$ python -q
>>> import numpy as np
>>> np.set_printoptions(precision=3, suppress=True, linewidth=100)
>>> rnd = lambda a: np.round(a, 3) + 0
>>> W0 = np.loadtxt("dump.csv", delimiter=",")
>>> print(W0)
[[-0.595  5.726 -4.71   8.048]
 [-2.52   3.69   0.418 -3.703]
 [-1.831 -2.124  7.56  -5.11 ]
 [-0.174  4.378 -3.972  7.735]
 [ 0.046  4.143 -5.286  5.416]
 [ 2.509 -1.218 -5.248  2.084]
 [-3.987  4.433  3.564 -3.581]
 [ 2.005 -2.407 -1.215  4.073]
 [ 4.261 -2.287 -7.181  6.361]
 [ 0.413 -3.846  3.191 -5.362]
 [-0.526  2.385 -2.788 -1.748]
 [-4.224  4.674  4.879 -1.377]
 [-0.875  3.519 -1.209  5.195]
 [ 3.79  -3.338 -5.577  1.522]
 [ 4.588 -5.973 -3.944  0.999]
 [ 6.319 -5.459 -8.836  5.66 ]
 [ 6.426 -5.556 -8.765  5.729]
 [-2.751  0.49   6.039 -4.533]
 [-2.107  4.812 -1.222  1.01 ]
 [ 4.154 -2.14  -7.206  6.449]
 [-7.141  8.143  7.221 -5.11 ]
 [ 5.866 -5.808 -6.781  5.596]
 [ 1.284 -4.731  2.134 -5.595]
 [ 6.374 -7.173 -5.978  5.307]
 [-1.092  4.472 -3.136  3.399]
 [ 2.018 -3.837 -0.789 -3.153]
 [ 5.927 -5.777 -6.872  5.713]
 [-5.135  1.621 11.253 -6.556]
 [ 0.408  1.369 -3.986 -1.886]
 [-5.341  6.164  4.878 -5.474]
 [ 4.959 -3.82  -7.631  3.818]
 [-3.918  6.894  1.281  1.534]
 [-0.591  1.589 -2.003 -4.13 ]
 [ 4.095 -3.83  -4.324  6.032]
 [-4.224  0.514  9.976 -6.778]
 [-3.122  5.209  0.751 -1.119]
 [ 0.91   1.508 -3.612  4.906]]
>>> Xc = W0 - W0.mean(axis=0)
>>> left, sig, VT = np.linalg.svd(Xc, full_matrices=False)
>>> np.linalg.matrix_rank(Xc)
np.int64(4)
>>> (np.sign(left[:, 0]) == np.sign(left[0, 0])).astype(int)
array([1, 0, 0, 1, 1, 1, 0, 1, 1, 0, 0, 0, 1, 1, 1, 1, 1, 0, 0, 1, 0, 1, 0, 1, 1, 0, 1, 0, 0, 0, 1,
       0, 0, 1, 0, 0, 1])
>>> np.abs(left[:, 0]).argmax()
np.int64(27)
>>> print(np.abs(VT[0]).argmax())
2
>>> rnd(sig)
array([47.976, 25.729, 11.216,  0.256])
>>> rnd(VT[0] * np.sign(VT[0, np.abs(VT[0]).argmax()]))
array([-0.45 ,  0.354,  0.642, -0.51 ])
>>> m1 = np.loadtxt("mat.csv", delimiter=",")
>>> m1
array([[ 1.,  3.,  2., -2.,  1.,  2., -2.,  1., -2.,  2., -2.,  2.],
       [ 0.,  3.,  3.,  0.,  3., -2.,  3.,  0., -3.,  2.,  2.,  3.],
       [-3.,  1., -2.,  2.,  1.,  0., -2., -1.,  2.,  2., -2., -3.],
       [-1.,  0., -2.,  2.,  0.,  3.,  0., -3.,  2.,  2.,  3., -2.],
       [-3., -1.,  0.,  3.,  1.,  1.,  1., -1., -3.,  0., -3., -1.],
       [-2.,  2.,  2., -3., -2.,  2.,  3.,  0.,  3.,  1.,  1.,  3.],
       [ 2., -1., -2.,  0.,  0.,  0.,  2., -1.,  3., -2., -1., -3.],
       [ 3., -3.,  0.,  3.,  2., -2.,  2., -2., -3.,  3., -2., -3.],
       [ 3.,  2.,  1.,  1.,  3., -1., -2.,  3., -3.,  1.,  2.,  2.],
       [ 0.,  3.,  2.,  2.,  0., -2., -3., -1., -3.,  1.,  3., -1.],
       [ 2., -2., -2.,  2., -1.,  3., -3.,  3., -3., -1.,  2., -1.],
       [-3., -1., -3.,  1.,  2., -1., -3., -2., -3., -3.,  1.,  3.]])
>>> q, evecs = np.linalg.qr(m1[:, :5])[0], np.linalg.qr(m1[:, 5:])[0]
>>> sig = np.linalg.svd(q.T @ evecs, compute_uv=False)
>>> rnd(np.degrees(np.arccos(sig.clip(0, 1))))
array([ 6.355,  9.887, 36.347, 44.635, 70.776])
>>> r0, r1 = m1[10], m1[6]
>>> r0 @ r1
np.float64(-5.0)
>>> p = (r0 @ r1) / (r0 @ r0) * r0
>>> print(np.outer(r0, r1))
[[ 4. -2. -4.  0.  0.  0.  4. -2.  6. -4. -2. -6.]
 [-4.  2.  4. -0. -0. -0. -4.  2. -6.  4.  2.  6.]
 [-4.  2.  4. -0. -0. -0. -4.  2. -6.  4.  2.  6.]
 [ 4. -2. -4.  0.  0.  0.  4. -2.  6. -4. -2. -6.]
 [-2.  1.  2. -0. -0. -0. -2.  1. -3.  2.  1.  3.]
 [ 6. -3. -6.  0.  0.  0.  6. -3.  9. -6. -3. -9.]
 [-6.  3.  6. -0. -0. -0. -6.  3. -9.  6.  3.  9.]
 [ 6. -3. -6.  0.  0.  0.  6. -3.  9. -6. -3. -9.]
 [-6.  3.  6. -0. -0. -0. -6.  3. -9.  6.  3.  9.]
 [-2.  1.  2. -0. -0. -0. -2.  1. -3.  2.  1.  3.]
 [ 4. -2. -4.  0.  0.  0.  4. -2.  6. -4. -2. -6.]
 [-2.  1.  2. -0. -0. -0. -2.  1. -3.  2.  1.  3.]]
>>> rnd((r1 - p) @ r0)
np.float64(0.0)
>>> rnd(np.linalg.norm(r0 + r1) ** 2 + np.linalg.norm(r0 - r1) ** 2)
np.float64(192.0)
>>> Y = np.linalg.inv(m1)
>>> rnd(np.linalg.cond(m1))
np.float64(32.631)
>>> Y = m1[0, 0] * m1[1:] - np.outer(m1[1:, 0], m1[0])
>>> print(Y)
[[  0.   3.   3.   0.   3.  -2.   3.   0.  -3.   2.   2.   3.]
 [  0.  10.   4.  -4.   4.   6.  -8.   2.  -4.   8.  -8.   3.]
 [  0.   3.   0.   0.   1.   5.  -2.  -2.   0.   4.   1.   0.]
 [  0.   8.   6.  -3.   4.   7.  -5.   2.  -9.   6.  -9.   5.]
 [  0.   8.   6.  -7.   0.   6.  -1.   2.  -1.   5.  -3.   7.]
 [  0.  -7.  -6.   4.  -2.  -4.   6.  -3.   7.  -6.   3.  -7.]
 [  0. -12.  -6.   9.  -1.  -8.   8.  -5.   3.  -3.   4.  -9.]
 [  0.  -7.  -5.   7.   0.  -7.   4.   0.   3.  -5.   8.  -4.]
 [  0.   3.   2.   2.   0.  -2.  -3.  -1.  -3.   1.   3.  -1.]
 [  0.  -8.  -6.   6.  -3.  -1.   1.   1.   1.  -5.   6.  -5.]
 [  0.   8.   3.  -5.   5.   5.  -9.   1.  -9.   3.  -5.   9.]]
>>> np.flatnonzero(~Y.round(6).any(axis=1))
array([], dtype=int64)
>>> np.linalg.matrix_rank(Y), np.linalg.matrix_rank(m1)
(np.int64(11), np.int64(12))
>>> m1[:, 0] / m1[0, 0]
array([ 1.,  0., -3., -1., -3., -2.,  2.,  3.,  3.,  0.,  2., -3.])
